% ipython --no-banner

In [1]: import numpy as np

In [2]: np.set_printoptions(precision=2, suppress=True, linewidth=160)

In [3]: rd = lambda a: np.round(a, 2) + 0

In [4]: A = np.loadtxt("data.csv", delimiter=",")

In [5]: A
Out[5]: 
array([[57., 23., -6.,  2.],
       [23., 26.,  0.,  8.],
       [-6.,  0., 65., 55.],
       [ 2.,  8., 55., 49.]])

In [6]: rng = np.random.default_rng(722377)

In [7]: lab = rng.permutation(4)

In [8]: lab
Out[8]: array([2, 1, 0, 3])

In [9]: Y = A[lab][:, lab]

In [10]: rd(np.linalg.det(Y)), rd(np.linalg.det(A[lab]))
Out[10]: (np.float64(0.0), np.float64(0.0))

In [11]: np.trace(Y)
Out[11]: np.float64(197.0)

In [12]: Y
Out[12]: 
array([[65.,  0., -6., 55.],
       [ 0., 26., 23.,  8.],
       [-6., 23., 57.,  2.],
       [55.,  8.,  2., 49.]])

In [13]: rd(np.sort(np.abs(np.linalg.eigvals(Y))))
Out[13]: array([  0.  ,  13.95,  70.08, 112.96])

In [14]: np.diag(Y)
Out[14]: array([65., 26., 57., 49.])

In [15]: u, r1 = Y[0], Y[1]

In [16]: u @ u
Out[16]: np.float64(7286.0)

In [17]: p = (u @ r1) / (u @ u) * u

In [18]: rd(np.linalg.norm(u + r1) ** 2 + np.linalg.norm(u - r1) ** 2)
Out[18]: np.float64(17110.0)

In [19]: data = np.load("mat.npy")

In [20]: data
Out[20]: 
array([[0, 0, 4],
       [0, 0, 3],
       [0, 0, 3],
       [0, 1, 2],
       [3, 5, 0],
       [7, 9, 0],
       [5, 7, 0],
       [0, 0, 3],
       [0, 1, 2],
       [5, 7, 0],
       [7, 9, 0],
       [5, 7, 0],
       [0, 0, 3],
       [3, 5, 0],
       [0, 1, 2]])

In [21]: # rows 1 and 2 are equal

In [22]: ev, V = np.linalg.eigh(A)

In [23]: vec = np.array([0, -1, 0, 1])

In [24]: vec @ A @ vec
Out[24]: np.float64(59.0)

In [25]: vec @ A @ vec / (vec @ vec), rd(ev[0]), rd(ev[-1])
Out[25]: (np.float64(29.5), np.float64(0.0), np.float64(112.96))

In [26]: (np.sign(V[:, -1].round(6)) == np.sign(V[0, -1].round(6))).astype(int)
Out[26]: array([1, 0, 0, 0])

In [27]: rd(np.linalg.eigvalsh(A[1:, 1:]))
Out[27]: array([  0. ,  27.1, 112.9])

In [28]: rd(V * np.maximum(ev, 0) @ V.T)
Out[28]: 
array([[57., 23., -6.,  2.],
       [23., 26.,  0.,  8.],
       [-6.,  0., 65., 55.],
       [ 2.,  8., 55., 49.]])

In [29]: W = np.array([[1, -1, -2, -3, 1], [2, -1, -1, 1, 2], [0, 2, 2, 0, -2]])

In [30]: c = np.array([1, -2, -2, 0, 0])

In [31]: H = np.maximum(data @ W + c, 0)

In [32]: np.linalg.matrix_rank(H)
Out[32]: np.int64(4)

In [33]: cent = np.array([[-2, 2], [1, 1], [-2, 1], [2, -1], [-2, 1]])

In [34]: W @ cent
Out[34]: 
array([[-7,  3],
       [-5,  3],
       [ 2,  2]])

In [35]: u, r1 = data[14], data[8]

In [36]: u @ u
Out[36]: np.int64(5)

In [37]: u @ r1
Out[37]: np.int64(5)

In [38]: p = (u @ r1) / (u @ u) * u

In [39]: rd(np.linalg.norm(u + r1) ** 2 + np.linalg.norm(u - r1) ** 2)
Out[39]: np.float64(20.0)

In [40]: (r1 - p) @ u
Out[40]: np.float64(0.0)

In [41]: p
Out[41]: array([0., 1., 2.])

In [42]: np.linalg.matrix_rank(np.outer(u, r1))
Out[42]: np.int64(1)

In [43]: Ac = (data - data.mean(axis=0)) / data.std(axis=0)

In [44]: np.argwhere(np.abs(Ac) > 2)
Out[44]: array([], shape=(0, 2), dtype=int64)

In [45]: c = np.linalg.lstsq(np.delete(Ac, 2, axis=1), Ac[:, 2])[0]

In [46]: rd(c)
Out[46]: array([ 2.48, -3.38])

In [47]: rd(1 - np.var(Ac[:, 2] - np.delete(Ac, 2, axis=1) @ c))
Out[47]: np.float64(0.97)

In [48]: np.abs(c).argmax()
Out[48]: np.int64(1)

In [49]: K = np.diag(np.array([-2, -1, 3]))

In [50]: K
Out[50]: 
array([[-2,  0,  0],
       [ 0, -1,  0],
       [ 0,  0,  3]])

In [51]: data @ data
---------------------------------------------------------------------------
ValueError                                Traceback (most recent call last)
Cell In[51], line 1
----> 1 data @ data

ValueError: matmul: Input operand 1 has a mismatch in its core dimension 0, with gufunc signature (n?,k),(k,m?)->(n?,m?) (size 15 is different from 3)

In [52]: C2 = data.T @ data

In [53]: C2
Out[53]: 
array([[191, 261,   0],
       [261, 362,   6],
       [  0,   6,  64]])

In [54]: np.linalg.matrix_rank(C2)
Out[54]: np.int64(3)

In [55]: W = np.array([[2, 2, 1, 1, 2], [2, 2, 0, 2, 1], [0, 1, 0, 3, 0]])

In [56]: c = np.array([3, 2, 3, 0, 1])

In [57]: H = np.maximum(K @ W + c, 0)

In [58]: np.linalg.matrix_rank(H)
Out[58]: np.int64(3)

In [59]: rd((H > 0).mean(axis=0))
Out[59]: array([0.67, 0.33, 1.  , 0.33, 0.33])

In [60]: cent = np.array([[2, 2], [-1, 1], [2, -1], [1, -2], [-2, -1]])

In [61]: W @ cent
Out[61]: 
array([[ 1,  1],
       [ 2,  1],
       [ 2, -5]])

In [62]: J = np.load("sample3.npy")

In [63]: J
Out[63]: 
array([[-3, -1],
       [ 0,  1]])

In [64]: Y = np.array([[1, 2], [-2, 2]])

In [65]: cent = np.kron(Y, J)

In [66]: rd(np.linalg.norm(cent, 2)), rd(np.linalg.norm(Y, 2) * np.linalg.norm(J, 2))
Out[66]: (np.float64(9.54), np.float64(9.54))

In [67]: np.linalg.matrix_rank(cent)
Out[67]: np.int64(4)

In [68]: rd(np.abs(np.linalg.eigvals(J)).max())
Out[68]: np.float64(3.0)

In [69]: rd(np.linalg.det(J))
Out[69]: np.float64(-3.0)

In [70]: np.allclose(J, J.T)
Out[70]: False

In [71]: (J - J.T) / 2
Out[71]: 
array([[ 0. , -0.5],
       [ 0.5,  0. ]])

In [72]: np.allclose(J @ J.T, J.T @ J)
Out[72]: False

In [73]: F = np.loadtxt("out6.csv", delimiter=",")

In [74]: rd(F)
Out[74]: 
array([[-0.07,  0.88,  0.46],
       [-0.91,  0.14, -0.4 ],
       [-0.42, -0.45,  0.79]])

In [75]: O = F.astype(float).copy()

In [76]: for j in range(3):
    ...:     O[:, j] -= O[:, :j] @ (O[:, :j].T @ O[:, j])
    ...:     O[:, j] /= np.linalg.norm(O[:, j])
    ...: 

In [77]: rd(O.T @ O)
Out[77]: 
array([[1., 0., 0.],
       [0., 1., 0.],
       [0., 0., 1.]])

In [78]: u = np.array([2, 3, 1])

In [79]: rd(np.correlate(F[0], F[1], "full"))
Out[79]: array([ 0.03, -0.36,  0.  , -0.74, -0.42])

In [80]: rd(np.cross(F[0, :3], F[1, :3]))
Out[80]: array([-0.42, -0.45,  0.79])

In [81]: def softmax(z):
    ...:     e = np.exp(z - z.max(axis=-1, keepdims=True))
    ...:     return e / e.sum(axis=-1, keepdims=True)
    ...: 

In [82]: rd(softmax(F[2]))
Out[82]: array([0.19, 0.18, 0.63])

In [83]: rd(softmax(F).sum(axis=1))
Out[83]: array([1., 1., 1.])

In [84]: rd(softmax(F[2] + 3))
Out[84]: array([0.19, 0.18, 0.63])

In [85]: rd(softmax(10 * F[2]))
Out[85]: array([0., 0., 1.])

In [86]: scores = F @ F.T / np.sqrt(3)

In [87]: rd(softmax(scores + np.triu(np.full(scores.shape, -np.inf), 1)))
Out[87]: 
array([[1.  , 0.  , 0.  ],
       [0.36, 0.64, 0.  ],
       [0.26, 0.26, 0.47]])

In [88]: X = np.load("case11.npy")

In [89]: X
Out[89]: 
array([[-2,  0,  0,  0],
       [ 0,  5,  0,  0],
       [ 0,  0,  0,  7],
       [ 0,  0, -1,  0]])

In [90]: # splits into 3 blocks

In [91]: vec = np.array([1, 5, 5, 2])

In [92]: y = X @ vec

In [93]: y
Out[93]: array([-2, 25, 14, -5])

In [94]: rd(np.linalg.solve(X, 5 * y))
Out[94]: array([ 5., 25., 25., 10.])

In [95]: rd(np.linalg.solve(X.T, X[3]))
Out[95]: array([0., 0., 0., 1.])

In [96]: rd(np.linalg.solve(X, y + X[:, 3]))
Out[96]: array([1., 5., 5., 3.])

In [97]: rd(np.linalg.solve(X, y))
Out[97]: array([1., 5., 5., 2.])

In [98]: (np.linalg.matrix_power((X != 0) + (X.T != 0) + np.eye(4), 4) > 0).astype(int)
Out[98]: 
array([[1, 0, 0, 0],
       [0, 1, 0, 0],
       [0, 0, 1, 1],
       [0, 0, 1, 1]])

In [99]: np.flatnonzero(np.linalg.matrix_power((X != 0) + (X.T != 0) + np.eye(4), 4)[0])
Out[99]: array([0])

In [100]: (X != 0).astype(int)
Out[100]: 
array([[1, 0, 0, 0],
       [0, 1, 0, 0],
       [0, 0, 0, 1],
       [0, 0, 1, 0]])

In [101]: X[:, 2] @ X[:, 1]
Out[101]: np.int64(0)

In [102]: rd(np.linalg.norm(X, axis=0))
Out[102]: array([2., 5., 1., 7.])

In [103]: rd(np.linalg.svd(X, compute_uv=False))
Out[103]: array([7., 5., 2., 1.])

In [104]: O, Rm = np.linalg.qr(X)

In [105]: np.trace(O @ O.T)
Out[105]: np.float64(4.0)

In [106]: O.shape, Rm.shape
Out[106]: ((4, 4), (4, 4))

In [107]: Rm
Out[107]: 
array([[-2.,  0.,  0.,  0.],
       [ 0.,  5.,  0.,  0.],
       [ 0.,  0., -1.,  0.],
       [ 0.,  0.,  0.,  7.]])

In [108]: O @ Rm
Out[108]: 
array([[-2.,  0.,  0.,  0.],
       [ 0.,  5.,  0.,  0.],
       [ 0.,  0.,  0.,  7.],
       [ 0.,  0., -1.,  0.]])

In [109]: np.abs(np.diag(Rm))
Out[109]: array([2., 5., 1., 7.])

In [110]: u, r1 = X[0], X[3]

In [111]: u @ u
Out[111]: np.int64(4)

In [112]: u @ r1
Out[112]: np.int64(0)

In [113]: p = (u @ r1) / (u @ u) * u

In [114]: np.linalg.matrix_rank(np.outer(u, r1))
Out[114]: np.int64(1)

In [115]: np.outer(u, r1)
Out[115]: 
array([[0, 0, 2, 0],
       [0, 0, 0, 0],
       [0, 0, 0, 0],
       [0, 0, 0, 0]])

In [116]: r1 - p
Out[116]: array([ 0.,  0., -1.,  0.])

In [117]: rd(np.linalg.norm(u + r1) ** 2 + np.linalg.norm(u - r1) ** 2)
Out[117]: np.float64(10.0)

In [118]: mat = np.load("test18.npy")

In [119]: mat
Out[119]: 
array([[-2.69,  0.58, -0.12,  0.44],
       [ 0.58, -0.85,  0.39, -0.84],
       [-0.12,  0.39, -2.6 , -1.12],
       [ 0.44, -0.84, -1.12,  0.13]])

In [120]: vec = np.array([-8, 7, -5, 6])

In [121]: y = mat @ vec

In [122]: c, lr = np.zeros(4), 1 / np.linalg.norm(mat, 2) ** 2

In [123]: for i in range(4):
     ...:     c -= lr * mat.T @ (mat @ c - y)
     ...:     if i % 1 == 0: print(i, round(np.linalg.norm(mat @ c - y), 2))
     ...: 
0 5.62
1 5.0
2 4.45
3 3.95

In [124]: rd(np.linalg.cond(mat))
Out[124]: np.float64(3.01)

In [125]: rd(c)
Out[125]: array([-9.41,  5.05, -4.06,  3.01])

In [126]: u = np.array([-1, 3, 3])

In [127]: W0 = np.outer(rng.normal(size=19), u) + 0.05 * rng.normal(size=(19, 3))

In [128]: rd(W0)
Out[128]: 
array([[ 0.41, -1.18, -1.14],
       [-1.03,  3.23,  3.26],
       [-1.48,  4.56,  4.54],
       [ 0.66, -2.01, -1.98],
       [ 0.25, -0.86, -1.  ],
       [-0.44,  1.09,  1.17],
       [ 0.93, -2.69, -2.78],
       [-0.78,  2.53,  2.54],
       [ 1.54, -4.65, -4.51],
       [ 0.89, -2.52, -2.69],
       [ 0.14, -0.17, -0.28],
       [-1.85,  5.49,  5.44],
       [-0.5 ,  1.55,  1.6 ],
       [ 0.07,  0.04,  0.03],
       [-1.02,  3.05,  3.03],
       [-1.8 ,  5.12,  5.2 ],
       [-0.07,  0.27,  0.23],
       [-0.25,  0.57,  0.61],
       [ 1.21, -3.85, -3.87]])

In [129]: rd(np.linalg.norm(W0))
Out[129]: np.float64(18.6)

In [130]: np.linalg.matrix_rank(W0)
Out[130]: np.int64(3)

In [131]: np.count_nonzero(W0)
Out[131]: np.int64(57)

In [132]: np.unravel_index(np.abs(W0).argmax(), W0.shape)
Out[132]: (np.int64(11), np.int64(1))

In [133]: rd(W0.sum(axis=0))
Out[133]: array([-3.12,  9.57,  9.42])

In [134]: rd(np.abs(W0).max())
Out[134]: np.float64(5.49)

In [135]: W0.shape
Out[135]: (19, 3)
